% python3 -q
>>> import numpy as np
>>> from numpy import linalg as LA
>>> np.set_printoptions(suppress=True, linewidth=200)
>>> tidy = lambda a: np.round(a, 2) + 0
>>> feats = np.loadtxt("a.csv", delimiter=",")
>>> feats
array([[3., 0., 5.],
       [4., 0., 7.],
       [0., 9., 0.],
       [0., 7., 0.],
       [0., 9., 0.],
       [0., 7., 0.],
       [0., 7., 0.],
       [1., 3., 1.],
       [0., 9., 0.],
       [3., 0., 5.],
       [0., 7., 0.],
       [1., 3., 1.],
       [4., 0., 7.],
       [0., 7., 0.],
       [0., 9., 0.],
       [2., 1., 3.],
       [4., 0., 7.],
       [0., 9., 0.],
       [1., 3., 1.],
       [0., 5., 0.],
       [4., 0., 7.],
       [1., 3., 1.],
       [0., 5., 0.],
       [1., 3., 1.],
       [1., 3., 1.],
       [0., 7., 0.],
       [0., 5., 0.],
       [0., 7., 0.],
       [0., 9., 0.],
       [0., 5., 0.],
       [2., 1., 3.],
       [2., 1., 3.]])
>>> idx = feats[:, 0] > np.median(feats[:, 0])
>>> f = feats[idx].mean(axis=0) - feats[~idx].mean(axis=0)
>>> (((feats - feats.mean(axis=0)) @ f > 0) == idx).mean()
np.float64(1.0)
>>> ((feats - feats.mean(axis=0)) @ f > 0).astype(int)
array([1, 1, 0, 0, 0, 0, 0, 1, 0, 1, 0, 1, 1, 0, 0, 1, 1, 0, 1, 0, 1, 1, 0, 1, 1, 0, 0, 0, 0, 0, 1, 1])
>>> idx.astype(int)
array([1, 1, 0, 0, 0, 0, 0, 1, 0, 1, 0, 1, 1, 0, 0, 1, 1, 0, 1, 0, 1, 1, 0, 1, 1, 0, 0, 0, 0, 0, 1, 1])
>>> tidy(f)
array([ 2.27, -5.84,  3.53])
>>> rng = np.random.default_rng(846)
>>> J = rng.normal(size=(24, 4))
>>> J = 20 * J / LA.norm(J, axis=1, keepdims=True)
>>> tidy(J)
array([[ -7.29,   2.05,  14.1 , -11.99],
       [  4.55, -11.98,  -8.81, -12.57],
       [-12.7 , -14.67,  -2.93,   3.84],
       [ -0.15, -19.93,  -1.62,   0.35],
       [ -3.88,   9.48,  13.63, -10.46],
       [ -3.75, -14.13,  13.2 ,  -3.49],
       [ -3.  ,  18.07,  -3.37,  -7.29],
       [-16.84,  -3.42, -10.13,   1.41],
       [  2.76,   6.49, -18.71,  -0.51],
       [ -1.07,  -9.77,  -5.98, -16.36],
       [ 16.5 ,  -0.69,  -6.83,  -8.98],
       [ -7.06,  -2.27,  -7.7 ,  16.9 ],
       [  7.35, -11.93,   6.09,  12.9 ],
       [ -2.15,  -0.89, -11.14, -16.45],
       [ -2.62, -10.41, -11.29, -12.54],
       [-14.28,   0.  , -10.7 ,   9.03],
       [-11.78,   6.54,  13.95,   4.9 ],
       [-13.37,  -3.08,   9.57,  10.96],
       [-13.05,  -9.45, -11.81,   1.01],
       [ 16.72,   4.61,   1.01,  -9.92],
       [ -6.29,  -0.91,   0.44,  18.96],
       [  0.34, -16.1 ,   3.42, -11.36],
       [  0.26, -15.38,  12.18,  -3.86],
       [  6.43,  -7.74,   1.27,  17.24]])
>>> hat = J @ LA.solve(J.T @ J, J.T)
>>> np.trace(hat)
np.float64(4.0)
>>> W2 = J[[1, 2]].astype(float)
>>> for _ in range(3):
...     idx = LA.norm(J[:, None] - W2, axis=-1).argmin(axis=1)
...     W2 = np.array([J[idx == j].mean(axis=0) for j in range(2)])
... 
>>> idx
array([0, 0, 1, 1, 0, 1, 0, 1, 0, 0, 0, 1, 1, 0, 0, 1, 1, 1, 1, 0, 1, 0, 1, 1])
>>> tidy(W2)
array([[  1.9 ,  -0.83,  -3.09, -10.77],
       [ -6.56,  -7.41,   0.91,   6.93]])
>>> G = np.cov(J, rowvar=False)
>>> print(tidy(J.std(axis=0)))
[ 8.74  9.22  9.63 10.83]
>>> np.argsort(-J.std(axis=0).round(6), kind="stable")
array([3, 2, 1, 0])
>>> print(tidy(np.median(J, axis=0)))
[-2.81 -3.25 -2.28 -2.  ]
>>> G.shape
(4, 4)
>>> np.argwhere(np.triu(np.abs(np.corrcoef(J.T)) > 0.8, 1))
array([], shape=(0, 2), dtype=int64)
>>> tidy(np.corrcoef(J.T))
array([[ 1.  , -0.03, -0.03, -0.29],
       [-0.03,  1.  , -0.02, -0.04],
       [-0.03, -0.02,  1.  ,  0.07],
       [-0.29, -0.04,  0.07,  1.  ]])
>>> X = np.loadtxt("arr.csv", delimiter=",")
>>> print(X)
[[-1. -1.  2. -2.]
 [ 2. -3.  0.  0.]
 [-2. -1. -2.  1.]]
>>> w1 = np.array([[2, 1], [0, 1], [1, 3], [-3, 2]])
>>> b = np.array([5, 3])
>>> act = np.maximum(X @ w1 + b, 0)
>>> (act > 0).astype(int)
array([[1, 1],
       [1, 1],
       [0, 0]])
>>> tidy((act > 0).mean(axis=0))
array([0.67, 0.67])
>>> W2 = np.array([[9, 1, -4], [3, 0, 8]])
>>> act @ W2
array([[108.,  11., -20.],
       [ 87.,   9., -20.],
       [  0.,   0.,   0.]])
>>> arr = np.array([[1, -7, -8, 6, -8],
...     [-8, -4, -2, 4, -3],
...     [5, -4, 7, -2, 0],
...     [8, 3, 3, 5, 7],
...     [-6, 0, 6, -1, 3],
...     [-2, -1, 5, -5, 3],
...     [1, -2, 1, -4, -2]])
>>> arr[4] = arr[3]
>>> print(arr)
[[ 1 -7 -8  6 -8]
 [-8 -4 -2  4 -3]
 [ 5 -4  7 -2  0]
 [ 8  3  3  5  7]
 [ 8  3  3  5  7]
 [-2 -1  5 -5  3]
 [ 1 -2  1 -4 -2]]
>>> out = np.c_[arr[:, :1] @ np.array([[0]]), np.array([1, 2, 1, 0, -2, -1, 0])]
>>> print(out)
[[ 0  1]
 [ 0  2]
 [ 0  1]
 [ 0  0]
 [ 0 -2]
 [ 0 -1]
 [ 0  0]]
>>> LA.matrix_rank(out)
np.int64(1)
>>> data = np.loadtxt("dump.csv", delimiter=",")
>>> data
array([[0., 0., 0., 0.],
       [0., 0., 0., 0.],
       [0., 0., 0., 1.],
       [0., 0., 1., 0.]])
>>> print(data.sum(axis=0))
[0. 0. 1. 1.]
>>> print(np.trace(data @ data @ data) // 6)
0.0
>>> Lm = np.diag(data.sum(axis=1)) - data
>>> tidy(LA.eigvalsh(Lm))
array([0., 0., 0., 2.])
>>> print((LA.eigvalsh(Lm) < 1e-8).sum())
3
>>> Lm @ np.ones(4)
array([0., 0., 0., 0.])
>>> m1 = np.load("sample2.npy")
>>> print(tidy(m1))
[[-0.25  0.17 -0.27 -0.38 -0.54  0.63]
 [-0.38 -0.01 -0.18  0.87 -0.05  0.25]
 [-0.33 -0.37 -0.27 -0.05 -0.53 -0.63]
 [ 0.21 -0.89  0.17  0.01 -0.04  0.37]
 [ 0.08  0.18  0.79  0.18 -0.54 -0.04]
 [ 0.8   0.11 -0.41  0.25 -0.35 -0.04]]
>>> blk = np.stack([m1, 4 * m1, m1[::-1]])
>>> LA.matrix_rank(blk.reshape(3, -1))
np.int64(2)
>>> print((blk @ m1.T).shape)
(3, 6, 6)
>>> tidy(np.einsum("bij,cij->bc", blk, blk))
array([[ 6., 24.,  0.],
       [24., 96.,  0.],
       [ 0.,  0.,  6.]])
>>> K = np.load("m.npy")
>>> print(K)
[[ 6.  2.  3.]
 [ 2.  9.  6.]
 [ 3.  6. 14.]]
>>> f = np.array([3, 2, 3])
>>> np.cross(K[0, :3], K[1, :3])
array([-15., -30.,  50.])
>>> np.convolve(K[0], f)
array([18., 18., 31., 12.,  9.])
>>> evals, evecs = LA.eigh(K)
>>> print(np.abs(evecs[:, -1]).round(6).argmax())
2
>>> tidy(evecs.T @ evecs)
array([[1., 0., 0.],
       [0., 1., 0.],
       [0., 0., 1.]])
>>> (evals > 1e-8).sum(), (evals < -1e-8).sum()
(np.int64(3), np.int64(0))
>>> print(tidy(LA.svd(K, compute_uv=False)))
[19.  5.  5.]
>>> evals.sum(), np.trace(K)
(np.float64(29.0), np.float64(29.0))
>>> tidy(LA.eigvalsh(K + 4 * np.eye(3)))
array([ 9.,  9., 23.])
>>> evals
array([ 5.,  5., 19.])
>>> out = np.array([[-1, 3], [-1, -1]])
>>> W2 = np.kron(out, K)
>>> W2
array([[ -6.,  -2.,  -3.,  18.,   6.,   9.],
       [ -2.,  -9.,  -6.,   6.,  27.,  18.],
       [ -3.,  -6., -14.,   9.,  18.,  42.],
       [ -6.,  -2.,  -3.,  -6.,  -2.,  -3.],
       [ -2.,  -9.,  -6.,  -2.,  -9.,  -6.],
       [ -3.,  -6., -14.,  -3.,  -6., -14.]])
>>> A = np.load("x.npy")
>>> print(A)
[[10  0 -2  3  6 -1]
 [ 0  3  2  2 -1  3]
 [-2  2  5 -3  0  5]
 [ 3  2 -3 11 -3 -5]
 [ 6 -1  0 -3 17  6]
 [-1  3  5 -5  6 10]]
>>> data.inv()
Traceback (most recent call last):
  File "<python-input-76>", line 1, in <module>
    data.inv()
    ^^^^^^^^
AttributeError: 'numpy.ndarray' object has no attribute 'inv'
>>> print(tidy(LA.det(data)))
0.0
>>> print(np.allclose(data @ data.T, data.T @ data))
True
>>> tidy(np.abs(LA.eigvals(data)).max())
np.float64(1.0)
>>> np.trace(data)
np.float64(0.0)
>>> (A + A.T) / 2
array([[10.,  0., -2.,  3.,  6., -1.],
       [ 0.,  3.,  2.,  2., -1.,  3.],
       [-2.,  2.,  5., -3.,  0.,  5.],
       [ 3.,  2., -3., 11., -3., -5.],
       [ 6., -1.,  0., -3., 17.,  6.],
       [-1.,  3.,  5., -5.,  6., 10.]])
>>> LA.matrix_power(A, 3)
array([[ 2647,  -171,  -747,   788,  3184,   121],
       [ -171,   258,   328,   -73,   -37,   445],
       [ -747,   328,  1188, -1673,   949,  1959],
       [  788,   -73, -1673,  3329, -2681, -3224],
       [ 3184,   -37,   949, -2681,  8499,  4350],
       [  121,   445,  1959, -3224,  4350,  4241]])
>>> A @ A
array([[ 150,   -7,  -44,   56,  147,   -9],
       [  -7,   27,   25,   10,   -8,   33],
       [ -44,   25,   67,  -75,   25,   98],
       [  56,   10,  -75,  177,  -98, -135],
       [ 147,   -8,   25,  -98,  371,  168],
       [  -9,   33,   98, -135,  168,  196]])
>>> np.allclose(A @ A.T, A.T @ A)
True
>>> tidy(np.sort(np.abs(LA.eigvals(A))))
array([ 0.  ,  1.27,  4.12,  8.84, 17.83, 23.95])
>>> assert A == A.T
Traceback (most recent call last):
  File "<python-input-86>", line 1, in <module>
    assert A == A.T
           ^^^^^^^^
ValueError: The truth value of an array with more than one element is ambiguous. Use a.any() or a.all()
>>> np.abs(A).max()
np.int64(17)
>>> tidy(LA.norm(A))
np.float64(31.43)
>>> idx = rng.permutation(6)
>>> idx
array([5, 2, 0, 3, 1, 4])
>>> out = A[idx][:, idx]
>>> tidy(LA.det(out)), tidy(LA.det(A[idx]))
(np.float64(0.0), np.float64(0.0))
>>> out
array([[10,  5, -1, -5,  3,  6],
       [ 5,  5, -2, -3,  2,  0],
       [-1, -2, 10,  3,  0,  6],
       [-5, -3,  3, 11,  2, -3],
       [ 3,  2,  0,  2,  3, -1],
       [ 6,  0,  6, -3, -1, 17]])
>>> np.allclose(out, A)
False
>>> U, s, VT = LA.svd(out, full_matrices=False)
>>> print(tidy(U.T @ out @ VT.T))
[[23.95  0.    0.    0.    0.    0.  ]
 [ 0.   17.83  0.    0.    0.    0.  ]
 [ 0.    0.    8.84  0.    0.    0.  ]
 [ 0.    0.    0.    4.12  0.    0.  ]
 [ 0.    0.    0.    0.    1.27  0.  ]
 [ 0.    0.    0.    0.    0.    0.  ]]
>>> np.allclose(U * s @ VT, out)
True
>>> print(tidy(s))
[23.95 17.83  8.84  4.12  1.27  0.  ]
>>> (s > 1e-8).sum()
np.int64(5)
>>> tidy(np.sqrt((s ** 2).sum())), tidy(LA.norm(out))
(np.float64(31.43), np.float64(31.43))
